$ python -q
>>> import numpy as np
>>> import numpy.linalg as la
>>> np.set_printoptions(precision=2, suppress=True, linewidth=200)
>>> def tidy(a):
...     return np.round(a, 2) + 0
... 
>>> basis = np.array([[-1.2, 0.0, 0.4], [0.0, -0.6, -0.2]])
>>> rng = np.random.default_rng(1982)
>>> mat = np.array([[-1, 3],
...     [4, -6],
...     [-3, -5],
...     [-6, -2],
...     [-6, 7],
...     [3, -9],
...     [4, 5],
...     [4, -8],
...     [0, -4],
...     [4, 3],
...     [-3, -1],
...     [-6, 5],
...     [6, -2],
...     [-2, -6],
...     [-3, -7],
...     [-1, 5],
...     [-1, -1],
...     [-4, 8],
...     [5, -4],
...     [3, -6],
...     [-2, 1],
...     [-4, -3],
...     [0, 4],
...     [-7, 6],
...     [6, -1],
...     [4, -7],
...     [6, 2],
...     [8, -8],
...     [-8, 3]]) @ basis + 0.3 * rng.normal(size=(29, 3))
>>> print(tidy(mat))
[[ 1.06 -2.26 -1.03]
 [-4.78  3.87  2.88]
 [ 3.89  3.1   0.17]
 [ 7.47  0.81 -1.74]
 [ 6.89 -3.9  -3.87]
 [-3.22  5.16  3.  ]
 [-4.57 -3.17  0.75]
 [-4.8   4.58  2.86]
 [ 0.25  2.06  0.46]
 [-4.69 -2.24  0.8 ]
 [ 3.73  0.38 -0.89]
 [ 6.91 -3.43 -3.39]
 [-6.5   0.95  2.71]
 [ 2.64  3.73  0.76]
 [ 3.13  4.27  0.31]
 [ 1.46 -3.7  -1.74]
 [ 1.29  0.24 -0.35]
 [ 4.82 -4.86 -3.61]
 [-5.89  2.67  2.89]
 [-4.12  3.82  2.44]
 [ 2.22 -0.75 -1.05]
 [ 4.9   2.16 -0.65]
 [-0.12 -2.01 -0.74]
 [ 8.09 -4.35 -4.02]
 [-7.31  0.57  2.37]
 [-5.02  4.38  2.83]
 [-7.13 -0.92  1.87]
 [-9.24  4.47  4.6 ]
 [ 9.2  -1.36 -3.53]]
>>> Ac = (mat - mat.mean(axis=0)) / mat.std(axis=0)
>>> print(np.argwhere(np.abs(Ac) > 2))
[]
>>> b = la.lstsq(np.delete(Ac, 1, axis=1), Ac[:, 1])[0]
>>> print(tidy(1 - np.var(Ac[:, 1] - np.delete(Ac, 1, axis=1) @ b)))
0.97
>>> print(np.abs(b).argmax())
1
>>> x0 = np.array([3, -5, 0])
>>> target = mat @ x0
>>> print(tidy(la.pinv(mat) @ mat))
[[1. 0. 0.]
 [0. 1. 0.]
 [0. 0. 1.]]
>>> print(tidy(la.lstsq(mat, target)[0]))
[ 3. -5.  0.]
>>> print(tidy(la.solve(mat.T @ mat, mat.T @ target)))
[ 3. -5.  0.]
>>> target = target + 0.05 * rng.normal(size=29)
>>> print(tidy(target))
[ 14.44 -33.57  -3.87  18.34  40.19 -35.5    2.07 -37.31  -9.62  -2.86   9.37  37.84 -24.21 -10.69 -11.96  22.85   2.55  38.69 -31.08 -31.52  10.41   3.89   9.78  46.03 -24.79 -36.99 -16.83 -50.13
  34.42]
>>> b, *_ = la.lstsq(mat, target)
>>> print([round(float(la.norm(la.solve(mat.T @ mat + lam * np.eye(3), mat.T @ target))), 2) for lam in (0, 1, 10, 100)])
[5.85, 5.42, 5.17, 4.43]
>>> print(b.round())
[ 3. -5.  0.]
>>> E = np.loadtxt("w.csv", delimiter=",")
>>> print(tidy(E))
[[-0.31 -0.41  0.86]
 [-0.53 -0.68 -0.51]
 [ 0.79 -0.61 -0.01]]
>>> # orthonormal columns
>>> P = np.triu(np.array([[-3, 1, -3], [-1, 3, 0], [-2, 3, 1]]), 1) + np.eye(3)
>>> Y = P @ E @ la.inv(P)
>>> print(tidy(np.poly(Y)))
[ 1.    0.99 -0.99 -1.  ]
>>> print(tidy(np.trace(Y)), tidy(np.trace(E)))
-0.99 -0.99
>>> f = np.array([0, 2, -1])
>>> Y = E + np.outer(f, np.eye(3)[0])
>>> print(tidy(la.det(Y) / la.det(E)), tidy(1 + la.solve(E, f)[0]))
-0.85 -0.85
>>> print(la.matrix_rank(la.inv(Y) - la.inv(E), tol=1e-8))
1
>>> print(la.matrix_rank(Y - E))
1
>>> print(tidy(E @ E.T))
[[1. 0. 0.]
 [0. 1. 0.]
 [0. 0. 1.]]
>>> print(tidy(la.svd(E, compute_uv=False)))
[1. 1. 1.]
>>> print(tidy(la.pinv(E)))
[[-0.31 -0.53  0.79]
 [-0.41 -0.68 -0.61]
 [ 0.86 -0.51 -0.01]]
>>> print(tidy(E[:, 0] @ E[:, 2]))
0.0
>>> O = E.astype(float).copy()
>>> for j in range(3):
...     O[:, j] -= O[:, :j] @ (O[:, :j].T @ O[:, j])
...     O[:, j] /= la.norm(O[:, j])
... 
>>> print(tidy(O.T @ E))
[[1. 0. 0.]
 [0. 1. 0.]
 [0. 0. 1.]]
>>> data = 2 * np.eye(5) + np.eye(5, k=1)
>>> print(data)
[[2. 1. 0. 0. 0.]
 [0. 2. 1. 0. 0.]
 [0. 0. 2. 1. 0.]
 [0. 0. 0. 2. 1.]
 [0. 0. 0. 0. 2.]]
>>> # triangular: eigenvalues sit on the diagonal
>>> w, V = la.eig(data)
>>> print(tidy(np.sort(la.eigvals(la.inv(data)))))
[0.5 0.5 0.5 0.5 0.5]
>>> x0 = np.array([-1, 6, -6, 8, -4])
>>> target = data @ x0
>>> b, lr = np.zeros(5), 1 / la.norm(data, 2) ** 2
>>> for i in range(20):
...     b -= lr * data.T @ (data @ b - target)
...     if i % 5 == 0: print(i, round(la.norm(data @ b - target), 2))
... 
0 12.25
5 4.52
10 1.78
15 0.71
>>> print(tidy(la.cond(data)))
2.44
>>> print(la.norm(data, axis=1).argmax())
0
>>> print(tidy(la.norm(data[0] - data[4])))
3.0
>>> print(data[0] @ data[4])
0.0
>>> print(tidy(la.norm(data, "nuc")))
10.5
>>> print(tidy(la.norm(data, axis=0)))
[2.   2.24 2.24 2.24 2.24]
>>> K = np.load("arr.npy")
>>> print(K)
[[0 0 0 0 3]
 [0 0 0 2 0]
 [3 0 0 0 0]
 [0 0 0 0 0]
 [0 0 0 0 0]]
>>> # null space of dimension 2
>>> print(np.allclose(K[:-1].T @ la.lstsq(K[:-1].T, K[-1])[0], K[-1]))
True
>>> try:
...     la.inv(K)
... except la.LinAlgError as e:
...     print(e)
... 
Singular matrix
>>> print(np.abs(np.diag(la.qr(K)[1])) > 1e-9)
[ True False False False False]
